In [1]: import numpy as np

In [2]: np.set_printoptions(precision=2, suppress=True, linewidth=120, sign=" ")

In [3]: A2 = np.array([[5, -4], [4, 3], [-2, 5]])

In [4]: Z = np.array([[0, 0, -1, -1], [-1, 0, 2, 2]])

In [5]: rng = np.random.default_rng(586)

In [6]: arr = A2 @ Z + 0.05 * rng.normal(size=(3, 4))

In [7]: print(arr)
[[  4.07  -0.02 -13.   -12.98]
 [ -2.99   0.01   1.92   1.99]
 [ -4.98   0.03  12.08  12.  ]]

In [8]: print(round(np.linalg.norm(arr, "nuc"), 2))
28.48

In [9]: print(round(np.linalg.norm(arr[0], 1), 2), round(float(np.linalg.norm(arr[0], np.inf)), 2))
30.07 13.0

In [10]: print(round(float(np.linalg.norm(arr) ** 2 / np.linalg.norm(arr, 2) ** 2), 2))
1.01

In [11]: print(np.linalg.norm(arr, axis=1))
[ 18.82   4.07  17.74]

In [12]: C2 = arr.T @ arr

In [13]: print((arr @ arr.T).shape)
(3, 3)

In [14]: print(np.round(np.diag(C2), 2) + 0)
[  50.37    0.    318.48  316.54]

In [15]: print(np.allclose(C2, C2.T))
True

In [16]: print(np.round(np.linalg.eigvalsh(C2)[::-1], 2) + 0)
[ 679.84    5.55    0.      0.  ]

In [17]: A2 = arr / np.linalg.norm(arr, axis=1, keepdims=True)

In [18]: C2 = A2 @ A2.T

In [19]: print((C2 - 2 * np.eye(3)).round(6).argmax(axis=1))
[ 1  2  1]

In [20]: print(C2[1])
[-0.82  1.    0.86]

In [21]: print(C2)
[[ 1.   -0.82 -1.  ]
 [-0.82  1.    0.86]
 [-1.    0.86  1.  ]]

In [22]: print(np.argwhere(np.triu(np.abs(C2) > 0.95, 1)))
[[ 0  2]]

In [23]: print(round(float(np.degrees(np.arccos(np.clip(C2[1, 0], -1, 1)))), 2))
145.28

In [24]: W1 = np.array([[1, 1, 3], [1, 1, 3], [0, 3, 2], [2, 1, 2]])

In [25]: c = np.array([0, 0, 2])

In [26]: act = np.maximum(arr @ W1 + c, 0)

In [27]: print(act)
[[  0.     0.     0.  ]
 [  1.     4.78   0.89]
 [ 19.05  43.29  35.31]]

In [28]: print((act > 0).mean(axis=0))
[ 0.67  0.67  0.67]

In [29]: print((act > 0).astype(int))
[[ 0  0  0]
 [ 1  1  1]
 [ 1  1  1]]

In [30]: print(np.linalg.matrix_rank(act))
2

In [31]: Z = np.array([[3, -1], [3, 2], [-3, -3]])

In [32]: print(act @ Z)
[[  0.     0.  ]
 [ 14.67   5.89]
 [ 81.09 -38.4 ]]

In [33]: print((act @ Z).round(6).argmax(axis=1))
[ 0  0  0]

In [34]: W0 = np.array([[-2, 3, 4], [-4, -3, -4], [-4, -1, 2]])

In [35]: W0[:, 1] = 3 * W0[:, 0]

In [36]: print(W0)
[[ -2  -6   4]
 [ -4 -12  -4]
 [ -4 -12   2]]

In [37]: # rank 2

In [38]: idx = rng.permutation(3)

In [39]: print(idx)
[ 2  0  1]

In [40]: A2 = W0[idx][:, idx]

In [41]: print(round(np.linalg.det(A2), 2), round(float(np.linalg.det(W0[idx])), 2))
0.0 0.0

In [42]: print(np.round(np.sort(np.abs(np.linalg.eigvals(A2))), 2) + 0)
[  0.    3.8  15.8]

In [43]: print(np.allclose(A2, W0))
False

In [44]: print(np.trace(A2))
-12

In [45]: left, sigma, Vt = np.linalg.svd(W0, full_matrices=False)

In [46]: print(sigma)
[ 18.97   6.     0.  ]

In [47]: print(np.round(np.sqrt((sigma ** 2).sum()), 2), round(np.linalg.norm(W0), 2))
19.9 19.9

In [48]: print(np.round(Vt @ Vt.T, 2) + 0)
[[ 1.  0.  0.]
 [ 0.  1.  0.]
 [ 0.  0.  1.]]

In [49]: print(np.allclose(left * sigma @ Vt, W0))
True

In [50]: print(sigma / sigma[0])
[ 1.    0.32  0.  ]

In [51]: print(round(float(np.linalg.det(W0.T)), 2))
-0.0

In [52]: print(np.round(np.poly(W0), 2) + 0)
[  1.  12. -60.   0.]

In [53]: print(round(np.linalg.eigvals(W0).sum().real, 2))
-12.0

In [54]: print(np.einsum("ii->", W0))
-12

In [55]: x = np.array([1, 1, 3])

In [56]: h1 = np.maximum(W0 @ x, 0)

In [57]: print(np.maximum(W0 @ (3 * x), 0))
[ 12   0   0]

In [58]: print(h1)
[ 4  0  0]

In [59]: print(W0 * (h1 > 1e-9)[:, None])
[[-2 -6  4]
 [ 0  0  0]
 [ 0  0  0]]

In [60]: print(np.maximum(W0 @ x, 0) - np.maximum(-W0 @ x, 0))
[  4 -28 -10]

In [61]: J = np.load("mat.npy")

In [62]: print(J)
[[ 1.   0.6 -1.3  0.6]
 [ 1.2  0.6 -0.4 -0.7]
 [ 0.   0.8  0.6  2.1]]

In [63]: print(round(np.linalg.norm(arr, 2) / np.linalg.norm(arr), 2))
1.0

In [64]: print(np.argsort(-np.linalg.norm(arr, axis=0).round(6), kind="stable")[:3])
[ 2  3  0]

In [65]: C2 = J.T @ J

In [66]: print(np.trace(C2), (J ** 2).sum())
11.27 11.27

In [67]: print(np.linalg.matrix_rank(C2))
3

In [68]: print(C2)
[[ 2.44  1.32 -1.78 -0.24]
 [ 1.32  1.36 -0.54  1.62]
 [-1.78 -0.54  2.21  0.76]
 [-0.24  1.62  0.76  5.26]]

In [69]: t = np.radians(120)

In [70]: R = np.eye(4)

In [71]: R[0, 0] = R[3, 3] = np.cos(t)

In [72]: R[0, 3], R[3, 0] = -np.sin(t), np.sin(t)

In [73]: print(R)
[[-0.5   0.    0.   -0.87]
 [ 0.    1.    0.    0.  ]
 [ 0.    0.    1.    0.  ]
 [ 0.87  0.    0.   -0.5 ]]

In [74]: A2 = J @ R.T

In [75]: print(np.linalg.svd(J, compute_uv=False), np.linalg.svd(A2, compute_uv=False))
[ 2.43  2.16  0.83] [ 2.43  2.16  0.83]

In [76]: print(np.abs(A2 - J).max(axis=0))
[ 2.02  0.    0.    3.15]

In [77]: K = np.load("test12.npy")

In [78]: print(K)
[[ 0  0  0  0]
 [-4 -4 -8  0]
 [ 1  1  2  0]]

In [79]: print(np.round(np.linalg.norm(K, 2), 2))
10.1

In [80]: print(round(np.linalg.norm(K, 1), 2), np.round(np.linalg.norm(K, np.inf), 2))
10.0 16.0

In [81]: print(np.linalg.norm(K, axis=1).argmax())
1

In [82]: left, sigma, Vt = np.linalg.svd(K)

In [83]: evecs = Vt[:(sigma > 1e-8).sum()]

In [84]: x = K[0] + 5 * K[2] + rng.integers(2) * np.eye(4)[0]

In [85]: print(x)
[  5.   5.  10.   0.]

In [86]: print(evecs.T @ evecs)
[[ 0.17  0.17  0.33  0.  ]
 [ 0.17  0.17  0.33  0.  ]
 [ 0.33  0.33  0.67  0.  ]
 [ 0.    0.    0.    0.  ]]

In [87]: print(np.diag(evecs.T @ evecs))
[ 0.17  0.17  0.67  0.  ]

In [88]: print(np.round(np.linalg.norm(x - evecs.T @ evecs @ x), 2))
0.0

In [89]: r0 = np.array([-1, 2])

In [90]: print(np.convolve(K[0], r0))
[ 0  0  0  0  0]

In [91]: print(np.correlate(K[0], K[2], "full"))
[ 0  0  0  0  0  0  0]

In [92]: left, sigma, Vt = np.linalg.svd(K)

In [93]: print(np.argmax(sigma[:-1] / (sigma[1:] + 1e-6)) + 1)
1

In [94]: A2 = left[:, :1] @ np.diag(sigma[:1]) @ Vt[:1]

In [95]: print(round(np.linalg.norm(K - A2, 2), 2), np.round(sigma[1], 2))
0.0 0.0

In [96]: print(np.round(np.linalg.norm(K - A2) / np.linalg.norm(K), 2))
0.0

In [97]: print(np.linalg.matrix_rank(K, rtol=0.05))
1

In [98]: print(round(np.abs(K - A2).max(), 2))
0.0

In [99]: print(A2)
[[ 0.  0.  0.  0.]
 [-4. -4. -8.  0.]
 [ 1.  1.  2.  0.]]

In [100]: r0 = np.array([3, -3])

In [101]: print(np.array([np.convolve(row, r0, "same") for row in W0]))
[[ -6 -12  30]
 [-12 -24  24]
 [-12 -24  42]]

In [102]: A, _ = np.linalg.qr(np.array([[1.3, 1.3, 0.7, -2.2],
     ...:     [0.6, -0.4, -0.6, -0.2],
     ...:     [-1.3, 0.9, 1.8, 1.6],
     ...:     [-2.7, 1.9, -0.9, 0.6]]))

In [103]: print(A)
[[-0.39  0.92 -0.01 -0.01]
 [-0.18 -0.07  0.28  0.94]
 [ 0.39  0.16 -0.84  0.34]
 [ 0.81  0.35  0.46  0.04]]

In [104]: # keeps lengths

In [105]: O = A.astype(float).copy()

In [106]: for j in range(4):
     ...:     O[:, j] -= O[:, :j] @ (O[:, :j].T @ O[:, j])
     ...:     O[:, j] /= np.linalg.norm(O[:, j])
     ...: 

In [107]: print(np.round(O.T @ O, 2) + 0)
[[ 1.  0.  0.  0.]
 [ 0.  1.  0.  0.]
 [ 0.  0.  1.  0.]
 [ 0.  0.  0.  1.]]

In [108]: print(np.round(O.T @ A, 2) + 0)
[[ 1.  0.  0.  0.]
 [ 0.  1.  0.  0.]
 [ 0.  0.  1.  0.]
 [ 0.  0.  0.  1.]]

In [109]: r0 = np.array([2, -3, 0, -5])

In [110]: A2 = A + np.outer(r0, np.eye(4)[0])

In [111]: print(np.linalg.matrix_rank(np.linalg.inv(A2) - np.linalg.inv(A), tol=1e-8))
1

In [112]: print(A2)
[[ 1.61  0.92 -0.01 -0.01]
 [-3.18 -0.07  0.28  0.94]
 [ 0.39  0.16 -0.84  0.34]
 [-4.19  0.35  0.46  0.04]]

In [113]: O, _ = np.linalg.qr(np.array([[0.3, -0.4], [-0.2, 1.0], [1.7, 0.2]]))

In [114]: X = O @ O.T

In [115]: print(X)
[[ 0.16 -0.36  0.11]
 [-0.36  0.85  0.04]
 [ 0.11  0.04  0.99]]

In [116]: print(round(float(np.linalg.norm(X, "nuc")), 2))
2.0

In [117]: print(round(float(np.linalg.norm(X[2], 1)), 2), np.round(np.linalg.norm(X[2], np.inf), 2))
1.14 0.99

In [118]: idx = rng.permutation(3)

In [119]: print(idx)
[ 2  1  0]

In [120]: A2 = X[idx][:, idx]

In [121]: print(np.trace(A2))
2.0

In [122]: print(np.allclose(A2, X))
False

In [123]: print(np.round(np.sort(np.abs(np.linalg.eigvals(A2))), 2) + 0)
[ 0.  1.  1.]

In [124]: print(np.allclose(X @ X.T, X.T @ X))
True

In [125]: idx = rng.integers(0, 3, 4)

In [126]: feats = np.triu((idx[:, None] == idx) & (rng.random((4, 4)) < 0.8), 1).astype(int)

In [127]: feats += feats.T

In [128]: print(feats)
[[ 0  1  0  0]
 [ 1  0  0  0]
 [ 0  0  0  1]
 [ 0  0  1  0]]

In [129]: # symmetric

In [130]: print(feats @ feats)
[[ 1  0  0  0]
 [ 0  1  0  0]
 [ 0  0  1  0]
 [ 0  0  0  1]]

In [131]: print(np.argwhere(np.triu(feats)))
[[ 0  1]
 [ 2  3]]

In [132]: low = np.diag(feats.sum(axis=1)) - feats

In [133]: print((np.linalg.eigvalsh(low) < 1e-8).sum())
2

In [134]: print(np.linalg.eigvalsh(low))
[ 0.  0.  2.  2.]

In [135]: print(np.allclose(feats @ feats.T, feats.T @ feats))
True

In [136]: print(round(np.abs(np.linalg.eigvals(feats)).max(), 2))
1.0

In [137]: print(np.trace(feats))
0

In [138]: print((feats + feats.T) / 2)
[[ 0.  1.  0.  0.]
 [ 1.  0.  0.  0.]
 [ 0.  0.  0.  1.]
 [ 0.  0.  1.  0.]]

In [139]: print(np.linalg.matrix_power(feats, 3))
[[ 0  1  0  0]
 [ 1  0  0  0]
 [ 0  0  0  1]
 [ 0  0  1  0]]

In [140]: print(np.sort(np.abs(np.linalg.eigvals(feats))))
[ 1.  1.  1.  1.]

In [141]: print(feats @ feats)
[[ 1  0  0  0]
 [ 0  1  0  0]
 [ 0  0  1  0]
 [ 0  0  0  1]]

In [142]: print(round(np.linalg.det(feats), 2))
1.0

In [143]: ev, evecs = np.linalg.eigh(feats)

In [144]: print(np.round(evecs.T @ evecs, 2) + 0)
[[ 1.  0.  0.  0.]
 [ 0.  1.  0.  0.]
 [ 0.  0.  1.  0.]
 [ 0.  0.  0.  1.]]

In [145]: print(np.linalg.eigvalsh(feats @ feats))
[ 1.  1.  1.  1.]

In [146]: print(ev)
[-1. -1.  1.  1.]

In [147]: print(np.round(evecs.T @ feats @ evecs, 2) + 0)
[[-1.  0.  0.  0.]
 [ 0. -1.  0.  0.]
 [ 0.  0.  1.  0.]
 [ 0.  0.  0.  1.]]

In [148]: print(np.unique(ev.round(6) + 0, return_counts=True)[1])
[ 2  2]

In [149]: print(ev.sum(), np.trace(feats))
0.0 0

In [150]: idx = rng.permutation(4)

In [151]: A2 = feats[:, idx] * rng.choice([-1, 1], 4)

In [152]: print(A2)
[[ 0  0  0 -1]
 [ 0  0 -1  0]
 [ 0  1  0  0]
 [ 1  0  0  0]]

In [153]: left, _, Vt = np.linalg.svd(feats.T @ A2)

In [154]: print(np.linalg.lstsq(feats, A2)[0])
[[ 0.  0. -1.  0.]
 [ 0.  0.  0. -1.]
 [ 1.  0.  0.  0.]
 [ 0.  1.  0.  0.]]

In [155]: print(left @ Vt)
[[ 0.  0. -1.  0.]
 [ 0.  0.  0. -1.]
 [ 1.  0.  0.  0.]
 [ 0.  1.  0.  0.]]

In [156]: r0, v = feats[3], feats[2]

In [157]: print(r0 @ r0)
1

In [158]: pr = (r0 @ v) / (r0 @ r0) * r0

In [159]: print(np.linalg.matrix_rank(np.outer(r0, v)))
1

In [160]: print(np.outer(r0, v))
[[ 0  0  0  0]
 [ 0  0  0  0]
 [ 0  0  0  1]
 [ 0  0  0  0]]

In [161]: data = np.load("data.npy")

In [162]: print(data)
[[ 6.  5.  5.  0.]
 [ 5.  6.  5.  0.]
 [ 5.  5.  6.  0.]
 [ 0.  0.  0.  6.]]

In [163]: x = np.array([-4, 1, 4, -1])

In [164]: target = data @ x

In [165]: print(target)
[ 1.  6.  9. -6.]

In [166]: print(np.round(np.linalg.solve(data, data[:, 1]), 2) + 0)
[ 0.  1.  0.  0.]

In [167]: print(np.round(np.linalg.solve(data.T, data[0]), 2) + 0)
[ 1.  0.  0.  0.]

In [168]: print(np.linalg.solve(data, -3 * target))
[ 12.  -3. -12.   3.]

In [169]: print(np.linalg.solve(data, target))
[-4.  1.  4. -1.]

In [170]: print(round(np.linalg.norm(data[3] - data[2]), 2))
11.05

In [171]: print(round(np.linalg.norm(data[3], 1), 2), round(float(np.linalg.norm(data[3], np.inf)), 2))
6.0 6.0

In [172]: print(np.round(np.linalg.norm(data, "nuc"), 2))
24.0

In [173]: print(np.linalg.norm(data, axis=1).argmax())
0

In [174]: print(np.linalg.norm(data, axis=0))
[ 9.27  9.27  9.27  6.  ]

In [175]: print(round(np.linalg.norm(data, 1), 2), np.round(np.linalg.norm(data, np.inf), 2))
16.0 16.0

In [176]: x = np.array([-2, -2, -2, 0])

In [177]: h1 = np.maximum(data @ x, 0)

In [178]: print(data.T @ h1)
[ 0.  0.  0.  0.]

In [179]: print(np.tanh(data @ x))
[-1. -1. -1.  0.]

In [180]: print(np.flatnonzero(h1 > 1e-9))
[]
